$ python3 -q
>>> import numpy as np
>>> np.set_printoptions(precision=2, suppress=True, linewidth=160, sign=" ")
>>> def rnd(a):
...     return np.round(a, 2) + 0
... 
>>> A = 3 * np.eye(5) + np.eye(5, k=1)
>>> A
array([[ 3.,  1.,  0.,  0.,  0.],
       [ 0.,  3.,  1.,  0.,  0.],
       [ 0.,  0.,  3.,  1.,  0.],
       [ 0.,  0.,  0.,  3.,  1.],
       [ 0.,  0.,  0.,  0.,  3.]])
>>> A2 = A / np.linalg.norm(A, axis=1, keepdims=True)
>>> G = A2 @ A2.T
>>> (np.abs(G) > 0.9).astype(int)
array([[ 1,  0,  0,  0,  0],
       [ 0,  1,  0,  0,  0],
       [ 0,  0,  1,  0,  0],
       [ 0,  0,  0,  1,  0],
       [ 0,  0,  0,  0,  1]])
>>> rng = np.random.default_rng(272)
>>> idx = rng.permutation(5)
>>> idx
array([ 0,  2,  1,  3,  4])
>>> A2 = A[idx][:, idx]
>>> np.trace(A2)
np.float64(15.0)
>>> rnd(np.sort(np.abs(np.linalg.eigvals(A2))))
array([ 3.,  3.,  3.,  3.,  3.])
>>> np.allclose(A2, A)
False
>>> A2
array([[ 3.,  0.,  1.,  0.,  0.],
       [ 0.,  3.,  0.,  1.,  0.],
       [ 0.,  1.,  3.,  0.,  0.],
       [ 0.,  0.,  0.,  3.,  1.],
       [ 0.,  0.,  0.,  0.,  3.]])
>>> rnd(np.linalg.det(A2)), rnd(np.linalg.det(A[idx]))
(np.float64(243.0), np.float64(-243.0))
>>> np.diag(A2)
array([ 3.,  3.,  3.,  3.,  3.])
>>> A2 = A + rng.integers(-2, 3, (5, 3)) @ rng.integers(-2, 3, (3, 5))
>>> A2
array([[ 8.,  5.,  2., -2.,  3.],
       [ 1.,  2., -3.,  2.,  0.],
       [ 0.,  3., -3., -3.,  1.],
       [ 7.,  5.,  0.,  1.,  5.],
       [ 8.,  1.,  2.,  4.,  6.]])
>>> A2 - A
array([[ 5.,  4.,  2., -2.,  3.],
       [ 1., -1., -4.,  2.,  0.],
       [ 0.,  3., -6., -4.,  1.],
       [ 7.,  5.,  0., -2.,  4.],
       [ 8.,  1.,  2.,  4.,  3.]])
>>> evals, V = np.linalg.eig(A)
>>> np.prod(evals)
np.float64(243.0)
>>> W0 = np.array([[6.51, -22.12, 1.87],
...     [4.08, -15.5, 1.6],
...     [2.37, -10.53, 1.33],
...     [1.34, -7.21, 1.1],
...     [1.32, -7.12, 1.1],
...     [0.4, -3.56, 0.74],
...     [0.26, -2.86, 0.64],
...     [0.09, -1.69, 0.44],
...     [0.07, -1.58, 0.42],
...     [0.06, -1.48, 0.4],
...     [0.04, -1.21, 0.34],
...     [0.02, -0.96, 0.28],
...     [0.02, -0.94, 0.27],
...     [-0.04, 0.96, -0.33],
...     [-0.06, 1.15, -0.39],
...     [-0.72, 3.33, -0.9],
...     [-0.87, 3.69, -0.95],
...     [-1.12, 4.27, -1.04],
...     [-1.38, 4.86, -1.11],
...     [-7.35, 16.76, -1.94]])
>>> W0
array([[  6.51, -22.12,   1.87],
       [  4.08, -15.5 ,   1.6 ],
       [  2.37, -10.53,   1.33],
       [  1.34,  -7.21,   1.1 ],
       [  1.32,  -7.12,   1.1 ],
       [  0.4 ,  -3.56,   0.74],
       [  0.26,  -2.86,   0.64],
       [  0.09,  -1.69,   0.44],
       [  0.07,  -1.58,   0.42],
       [  0.06,  -1.48,   0.4 ],
       [  0.04,  -1.21,   0.34],
       [  0.02,  -0.96,   0.28],
       [  0.02,  -0.94,   0.27],
       [ -0.04,   0.96,  -0.33],
       [ -0.06,   1.15,  -0.39],
       [ -0.72,   3.33,  -0.9 ],
       [ -0.87,   3.69,  -0.95],
       [ -1.12,   4.27,  -1.04],
       [ -1.38,   4.86,  -1.11],
       [ -7.35,  16.76,  -1.94]])
>>> P = W0 @ np.linalg.solve(W0.T @ W0, W0.T)
>>> rnd(np.diag(P))
array([ 0.6 ,  0.25,  0.15,  0.11,  0.11,  0.08,  0.06,  0.03,  0.03,  0.03,  0.02,  0.02,  0.01,  0.02,  0.03,  0.12,  0.13,  0.15,  0.16,  0.88])
>>> A2 = W0 + rng.integers(-2, 3, (20, 1)) @ rng.integers(-2, 3, (1, 3))
>>> rnd(A2)
array([[  6.51, -22.12,   1.87],
       [  4.08, -15.5 ,   1.6 ],
       [  2.37, -10.53,   1.33],
       [ -2.66,  -5.21,   1.1 ],
       [ -0.68,  -6.12,   1.1 ],
       [ -3.6 ,  -1.56,   0.74],
       [  4.26,  -4.86,   0.64],
       [  0.09,  -1.69,   0.44],
       [ -1.93,  -0.58,   0.42],
       [ -1.94,  -0.48,   0.4 ],
       [  2.04,  -2.21,   0.34],
       [  0.02,  -0.96,   0.28],
       [  2.02,  -1.94,   0.27],
       [  1.96,  -0.04,  -0.33],
       [ -2.06,   2.15,  -0.39],
       [  3.28,   1.33,  -0.9 ],
       [  3.13,   1.69,  -0.95],
       [ -1.12,   4.27,  -1.04],
       [ -5.38,   6.86,  -1.11],
       [ -3.35,  14.76,  -1.94]])
>>> np.linalg.matrix_rank(A2 - W0, tol=1e-8)
np.int64(1)
>>> np.abs(A2 - W0).sum(axis=1)
array([ 0.,  0.,  0.,  6.,  3.,  6.,  6.,  0.,  3.,  3.,  3.,  0.,  3.,  3.,  3.,  6.,  6.,  0.,  6.,  6.])
>>> rnd(np.linalg.svd(A2 - W0, compute_uv=False))
array([ 13.23,   0.  ,   0.  ])
>>> rnd(A2 - W0)
array([[ 0.,  0.,  0.],
       [ 0.,  0.,  0.],
       [ 0.,  0.,  0.],
       [-4.,  2.,  0.],
       [-2.,  1.,  0.],
       [-4.,  2.,  0.],
       [ 4., -2.,  0.],
       [ 0.,  0.,  0.],
       [-2.,  1.,  0.],
       [-2.,  1.,  0.],
       [ 2., -1.,  0.],
       [ 0.,  0.,  0.],
       [ 2., -1.,  0.],
       [ 2., -1.,  0.],
       [-2.,  1.,  0.],
       [ 4., -2.,  0.],
       [ 4., -2.,  0.],
       [ 0.,  0.,  0.],
       [-4.,  2.,  0.],
       [ 4., -2.,  0.]])
>>> G = np.cov(W0, rowvar=False)
>>> rnd(W0.std(axis=0))
array([ 2.51,  7.87,  0.98])
>>> rnd(G)
array([[  6.61, -20.2 ,   2.26],
       [-20.2 ,  65.12,  -7.62],
       [  2.26,  -7.62,   1.02]])
>>> rnd(np.corrcoef(W0[:, 2], W0[:, 1])[0, 1])
np.float64(-0.94)
>>> rnd(np.median(W0, axis=0))
array([ 0.05, -1.34,  0.37])
>>> rnd(np.linalg.eigvalsh(G)[::-1])
array([ 72.3 ,   0.37,   0.07])
>>> vec = np.array([0, 1, 0])
>>> target = W0 @ vec
>>> target
array([-22.12, -15.5 , -10.53,  -7.21,  -7.12,  -3.56,  -2.86,  -1.69,  -1.58,  -1.48,  -1.21,  -0.96,  -0.94,   0.96,   1.15,   3.33,   3.69,   4.27,   4.86,
        16.76])
>>> rnd(np.linalg.pinv(W0) @ W0)
array([[ 1.,  0.,  0.],
       [ 0.,  1.,  0.],
       [ 0.,  0.,  1.]])
>>> rnd(np.linalg.solve(W0.T @ W0, W0.T @ target))
array([ 0.,  1.,  0.])
>>> target = target + 0.05 * rng.normal(size=20)
>>> rnd(target)
array([-22.07, -15.53, -10.52,  -7.22,  -7.07,  -3.62,  -2.89,  -1.67,  -1.64,  -1.45,  -1.18,  -1.  ,  -0.95,   1.03,   1.22,   3.28,   3.63,   4.29,   4.94,
        16.72])
>>> beta, *_ = np.linalg.lstsq(W0, target)
>>> rnd(np.linalg.norm(target - W0 @ beta))
np.float64(0.19)
>>> [round(float(np.linalg.norm(np.linalg.solve(W0.T @ W0 + lam * np.eye(3), W0.T @ target))), 2) for lam in (0, 1, 10, 100)]
[1.0, 0.99, 0.95, 0.89]
>>> rnd(W0.T @ (target - W0 @ beta))
array([ 0.,  0.,  0.])
